$ python -q
>>> import numpy as np
>>> np.set_printoptions(precision=3, suppress=True, linewidth=160, sign=" ")
>>> E = np.load("sample17.npy")
>>> E
array([[ 1.7,  0. ,  3.9],
       [-1.2,  0.2, -2.1],
       [ 0.4,  0. ,  3. ],
       [-0.8, -2.1,  3.9],
       [-0.5,  1. ,  4.5],
       [-1.1,  0.3, -0.9]])
>>> x0 = np.array([-1, 4, -4])
>>> rhs = E @ x0
>>> rhs
array([-17.3,  10.4, -12.4, -23.2, -13.5,   5.9])
>>> np.round(np.linalg.pinv(E) @ E, 3) + 0
array([[ 1.,  0.,  0.],
       [ 0.,  1.,  0.],
       [ 0.,  0.,  1.]])
>>> np.linalg.solve(E.T @ E, E.T @ rhs)
array([-1.,  4., -4.])
>>> np.linalg.lstsq(E, rhs)[0]
array([-1.,  4., -4.])
>>> rng = np.random.default_rng(49)
>>> rhs = rhs + 0.02 * rng.normal(size=6)
>>> print(rhs)
[-17.289  10.428 -12.395 -23.23  -13.498   5.902]
>>> coef, *_ = np.linalg.lstsq(E, rhs)
>>> print([round(float(np.linalg.norm(np.linalg.solve(E.T @ E + lam * np.eye(3), E.T @ rhs))), 2) for lam in (0, 1, 10, 100)])
[5.75, 5.3, 3.98, 1.74]
>>> coef.round()
array([-1.,  4., -4.])
>>> Y = E / np.sqrt((E ** 2).mean(axis=1, keepdims=True))
>>> np.linalg.matrix_rank(E - E.mean(axis=1, keepdims=True))
np.int64(2)
>>> print(Y[3])
[-0.308 -0.808  1.501]
>>> print(np.linalg.matrix_rank(Y) == np.linalg.matrix_rank(E))
True
>>> O, evecs = np.linalg.qr(E[:, :2])[0], np.linalg.qr(E[:, 2:])[0]
>>> sv = np.linalg.svd(O.T @ evecs, compute_uv=False)
>>> (sv > 0.9).sum()
np.int64(0)
>>> np.degrees(np.arccos(sv.clip(0, 1)))
array([ 67.076])
>>> F = np.load("dump.npy")
>>> F
array([[  2,   2,   2,   2,   2,   2,   2],
       [  2,   4,   4,   4,   4,   4,   4],
       [  2,   4,   6,   6,   6,   6,   6],
       [  2,   4,   6,   8,   8,   8,   8],
       [  2,   4,   6,   8,  10,  10,  10],
       [  2,   4,   6,   8,  10,  12,  12],
       [  2,   4,   6,   8,  10,  12,  14]])
>>> def softmax(z):
...     e = np.exp(z - z.max(axis=-1, keepdims=True))
...     return e / e.sum(axis=-1, keepdims=True)
... 
>>> print(np.round(softmax(F[6]), 3) + 0)
[ 0.     0.     0.     0.002  0.016  0.117  0.865]
>>> np.round(softmax(10 * F[6]), 3) + 0
array([ 0.,  0.,  0.,  0.,  0.,  0.,  1.])
>>> np.round(softmax(F[6] + -2), 3) + 0
array([ 0.   ,  0.   ,  0.   ,  0.002,  0.016,  0.117,  0.865])
>>> att = F @ F.T / np.sqrt(7)
>>> np.round(softmax(att + np.triu(np.full(att.shape, -np.inf), 1)), 3) + 0
array([[ 1.,  0.,  0.,  0.,  0.,  0.,  0.],
       [ 0.,  1.,  0.,  0.,  0.,  0.,  0.],
       [ 0.,  0.,  1.,  0.,  0.,  0.,  0.],
       [ 0.,  0.,  0.,  1.,  0.,  0.,  0.],
       [ 0.,  0.,  0.,  0.,  1.,  0.,  0.],
       [ 0.,  0.,  0.,  0.,  0.,  1.,  0.],
       [ 0.,  0.,  0.,  0.,  0.,  0.,  1.]])
